% ipython --no-banner

In [1]: import numpy as np

In [2]: np.set_printoptions(precision=2, suppress=True, linewidth=100)

In [3]: W0 = np.load("a.npy")

In [4]: W0
Out[4]: 
array([[0, 0, 0, 0, 0, 1, 0, 0, 0, 0, 1, 0, 0],
       [0, 0, 0, 0, 0, 0, 0, 1, 0, 0, 0, 0, 0],
       [0, 0, 0, 1, 0, 0, 1, 0, 1, 0, 0, 0, 0],
       [0, 0, 1, 0, 0, 0, 0, 0, 0, 0, 0, 0, 0],
       [0, 0, 0, 0, 0, 0, 0, 1, 1, 0, 0, 0, 0],
       [1, 0, 0, 0, 0, 0, 1, 1, 1, 0, 1, 0, 0],
       [0, 0, 1, 0, 0, 1, 0, 0, 0, 0, 0, 0, 1],
       [0, 1, 0, 0, 1, 1, 0, 0, 0, 0, 0, 1, 0],
       [0, 0, 1, 0, 1, 1, 0, 0, 0, 0, 0, 0, 0],
       [0, 0, 0, 0, 0, 0, 0, 0, 0, 0, 0, 0, 1],
       [1, 0, 0, 0, 0, 1, 0, 0, 0, 0, 0, 0, 0],
       [0, 0, 0, 0, 0, 0, 0, 1, 0, 0, 0, 0, 1],
       [0, 0, 0, 0, 0, 0, 1, 0, 0, 1, 0, 1, 0]])

In [5]: # looks like rank 12

In [6]: round(np.linalg.det(W0), 2)
Out[6]: np.float64(0.0)

In [7]: np.round(np.abs(np.linalg.eigvals(W0)).max(), 2)
Out[7]: np.float64(2.97)

In [8]: feats = np.load("test5.npy")

In [9]: feats
Out[9]: 
array([[1, 1, 3, 0, 2, 3, 3, 0, 1, 2, 0, 0, 2],
       [0, 0, 0, 0, 0, 0, 0, 0, 0, 0, 0, 0, 0],
       [3, 3, 9, 0, 6, 9, 9, 0, 3, 6, 0, 0, 6],
       [3, 3, 9, 0, 6, 9, 9, 0, 3, 6, 0, 0, 6],
       [2, 2, 6, 0, 4, 6, 6, 0, 2, 4, 0, 0, 4],
       [2, 2, 6, 0, 4, 6, 6, 0, 2, 4, 0, 0, 4],
       [2, 2, 6, 0, 4, 6, 6, 0, 2, 4, 0, 0, 4],
       [0, 0, 0, 0, 0, 0, 0, 0, 0, 0, 0, 0, 0]])

In [10]: # column 1 repeats column 0

In [11]: x0 = np.array([-3, 3, -1, 0, 0, 1, 1, 3, -2, -3, -3, 3, -3])

In [12]: feats @ (2 * x0)
Out[12]: array([-22,   0, -66, -66, -44, -44, -44,   0])

In [13]: np.sign((feats @ x0).round(6))
Out[13]: array([-1,  0, -1, -1, -1, -1, -1,  0])

In [14]: feats @ np.eye(13)[2]
Out[14]: array([3., 0., 9., 9., 6., 6., 6., 0.])

In [15]: (feats * x0).sum(axis=1)
Out[15]: array([-11,   0, -33, -33, -22, -22, -22,   0])

In [16]: rk = np.linalg.matrix_rank(feats)

In [17]: rk
Out[17]: np.int64(1)

In [18]: null = np.linalg.svd(feats)[2][rk:].T

In [19]: null.shape
Out[19]: (13, 12)

In [20]: [int(np.linalg.matrix_rank(feats[:i])) for i in range(1, len(feats) + 1)]
Out[20]: [1, 1, 1, 1, 1, 1, 1, 1]

In [21]: np.linalg.matrix_rank(feats.T @ feats), np.linalg.matrix_rank(feats @ feats.T)
Out[21]: (np.int64(1), np.int64(1))

In [22]: J = np.array([[6.0, 5.0, 5.0, 0.0, 0.0, 5.0],
    ...:     [5.0, 6.0, 5.0, 0.0, 0.0, 5.0],
    ...:     [5.0, 5.0, 6.0, 0.0, 0.0, 5.0],
    ...:     [0.0, 0.0, 0.0, 6.0, 5.0, 0.0],
    ...:     [0.0, 0.0, 0.0, 5.0, 6.0, 0.0],
    ...:     [5.0, 5.0, 5.0, 0.0, 0.0, 6.0]])

In [23]: x0 = np.ones(6)

In [24]: for _ in range(3):
    ...:     x0 = J @ x0
    ...:     x0 /= np.linalg.norm(x0)
    ...:     print(round(x0 @ J @ x0, 2))
    ...: 
19.79
20.64
20.9

In [25]: x0
Out[25]: array([0.5 , 0.5 , 0.5 , 0.07, 0.07, 0.5 ])

In [26]: round(float(np.linalg.eigvalsh(J)[-1]), 2)
Out[26]: 21.0

In [27]: ev, evecs = np.linalg.eigh(W0)

In [28]: x0 = np.array([2, 2, 1, 3, 0, 3, 2, 2, 3, 1, 3, 0, 0])

In [29]: x0 @ W0 @ x0
Out[29]: np.int64(108)

In [30]: W = np.array([[-2, 3, -2, -1],
    ...:     [1, -2, 0, 1],
    ...:     [2, -1, -2, 3],
    ...:     [2, -2, 3, -1],
    ...:     [-2, 1, -2, 0],
    ...:     [2, -3, 1, 2]])

In [31]: coef = np.array([1, 3, 3, -3])

In [32]: hid = np.maximum(J @ W + coef, 0)

In [33]: (hid > 0).mean(axis=0)
Out[33]: array([0.83, 0.  , 0.33, 0.67])

In [34]: (hid > 0).astype(int)
Out[34]: 
array([[1, 0, 0, 1],
       [1, 0, 0, 1],
       [1, 0, 0, 1],
       [1, 0, 1, 0],
       [0, 0, 1, 0],
       [1, 0, 0, 1]])

In [35]: np.linalg.matrix_rank(hid)
Out[35]: np.int64(3)

In [36]: basis = np.array([[0, 3, 0], [4, 4, 3], [5, 0, 3], [5, 5, 0]])

In [37]: (hid @ basis).round(6).argmax(axis=1)
Out[37]: array([1, 1, 1, 0, 0, 1])

In [38]: hid @ basis
Out[38]: 
array([[105., 147.,   0.],
       [115., 166.,   0.],
       [125., 179.,   0.],
       [ 55.,   9.,  33.],
       [ 30.,   0.,  18.],
       [120., 174.,   0.]])

In [39]: x0 = np.array([-4, 2, 5, 4, 3, -2])

In [40]: y = J @ x0

In [41]: y
Out[41]: array([ 1.,  7., 10., 39., 38.,  3.])

In [42]: np.linalg.solve(J, y + J[:, 0])
Out[42]: array([-3.,  2.,  5.,  4.,  3., -2.])

In [43]: np.linalg.solve(J, 5 * y)
Out[43]: array([-20.,  10.,  25.,  20.,  15., -10.])

In [44]: arr = np.load("block5.npy")

In [45]: arr
Out[45]: 
array([[0, 0, 0, 0, 1, 0, 0, 0, 0, 0],
       [0, 0, 0, 0, 0, 0, 0, 0, 0, 1],
       [0, 0, 0, 1, 0, 0, 0, 0, 0, 0],
       [0, 0, 0, 0, 0, 0, 1, 0, 0, 0],
       [0, 0, 0, 0, 0, 1, 0, 0, 0, 0],
       [1, 0, 0, 0, 0, 0, 0, 0, 0, 0],
       [0, 0, 0, 0, 0, 0, 0, 1, 0, 0],
       [0, 0, 0, 0, 0, 0, 0, 0, 1, 0],
       [0, 1, 0, 0, 0, 0, 0, 0, 0, 0],
       [0, 0, 1, 0, 0, 0, 0, 0, 0, 0]])

In [46]: out = J / np.sqrt((J ** 2).mean(axis=1, keepdims=True))

In [47]: np.linalg.norm(out, axis=1)
Out[47]: array([2.45, 2.45, 2.45, 2.45, 2.45, 2.45])

In [48]: J - J.mean(axis=1, keepdims=True)
Out[48]: 
array([[ 2.5 ,  1.5 ,  1.5 , -3.5 , -3.5 ,  1.5 ],
       [ 1.5 ,  2.5 ,  1.5 , -3.5 , -3.5 ,  1.5 ],
       [ 1.5 ,  1.5 ,  2.5 , -3.5 , -3.5 ,  1.5 ],
       [-1.83, -1.83, -1.83,  4.17,  3.17, -1.83],
       [-1.83, -1.83, -1.83,  3.17,  4.17, -1.83],
       [ 1.5 ,  1.5 ,  1.5 , -3.5 , -3.5 ,  2.5 ]])

In [49]: arr.T @ arr
Out[49]: 
array([[1, 0, 0, 0, 0, 0, 0, 0, 0, 0],
       [0, 1, 0, 0, 0, 0, 0, 0, 0, 0],
       [0, 0, 1, 0, 0, 0, 0, 0, 0, 0],
       [0, 0, 0, 1, 0, 0, 0, 0, 0, 0],
       [0, 0, 0, 0, 1, 0, 0, 0, 0, 0],
       [0, 0, 0, 0, 0, 1, 0, 0, 0, 0],
       [0, 0, 0, 0, 0, 0, 1, 0, 0, 0],
       [0, 0, 0, 0, 0, 0, 0, 1, 0, 0],
       [0, 0, 0, 0, 0, 0, 0, 0, 1, 0],
       [0, 0, 0, 0, 0, 0, 0, 0, 0, 1]])

In [50]: np.linalg.norm(arr, axis=0)
Out[50]: array([1., 1., 1., 1., 1., 1., 1., 1., 1., 1.])

In [51]: np.linalg.svd(arr, compute_uv=False)
Out[51]: array([1., 1., 1., 1., 1., 1., 1., 1., 1., 1.])

In [52]: q, evecs = np.linalg.qr(arr[:, :3])[0], np.linalg.qr(arr[:, 3:])[0]

In [53]: s = np.linalg.svd(q.T @ evecs, compute_uv=False)

In [54]: (s > 0.9).sum()
Out[54]: np.int64(0)

In [55]: np.round(np.linalg.norm(q @ q.T - evecs @ evecs.T, 2), 2)
Out[55]: np.float64(1.0)

In [56]: Uu, s, vt = np.linalg.svd(arr, full_matrices=False)

In [57]: Uu.T @ arr @ vt.T
Out[57]: 
array([[1., 0., 0., 0., 0., 0., 0., 0., 0., 0.],
       [0., 1., 0., 0., 0., 0., 0., 0., 0., 0.],
       [0., 0., 1., 0., 0., 0., 0., 0., 0., 0.],
       [0., 0., 0., 1., 0., 0., 0., 0., 0., 0.],
       [0., 0., 0., 0., 1., 0., 0., 0., 0., 0.],
       [0., 0., 0., 0., 0., 1., 0., 0., 0., 0.],
       [0., 0., 0., 0., 0., 0., 1., 0., 0., 0.],
       [0., 0., 0., 0., 0., 0., 0., 1., 0., 0.],
       [0., 0., 0., 0., 0., 0., 0., 0., 1., 0.],
       [0., 0., 0., 0., 0., 0., 0., 0., 0., 1.]])

In [58]: vt @ vt.T
Out[58]: 
array([[1., 0., 0., 0., 0., 0., 0., 0., 0., 0.],
       [0., 1., 0., 0., 0., 0., 0., 0., 0., 0.],
       [0., 0., 1., 0., 0., 0., 0., 0., 0., 0.],
       [0., 0., 0., 1., 0., 0., 0., 0., 0., 0.],
       [0., 0., 0., 0., 1., 0., 0., 0., 0., 0.],
       [0., 0., 0., 0., 0., 1., 0., 0., 0., 0.],
       [0., 0., 0., 0., 0., 0., 1., 0., 0., 0.],
       [0., 0., 0., 0., 0., 0., 0., 1., 0., 0.],
       [0., 0., 0., 0., 0., 0., 0., 0., 1., 0.],
       [0., 0., 0., 0., 0., 0., 0., 0., 0., 1.]])
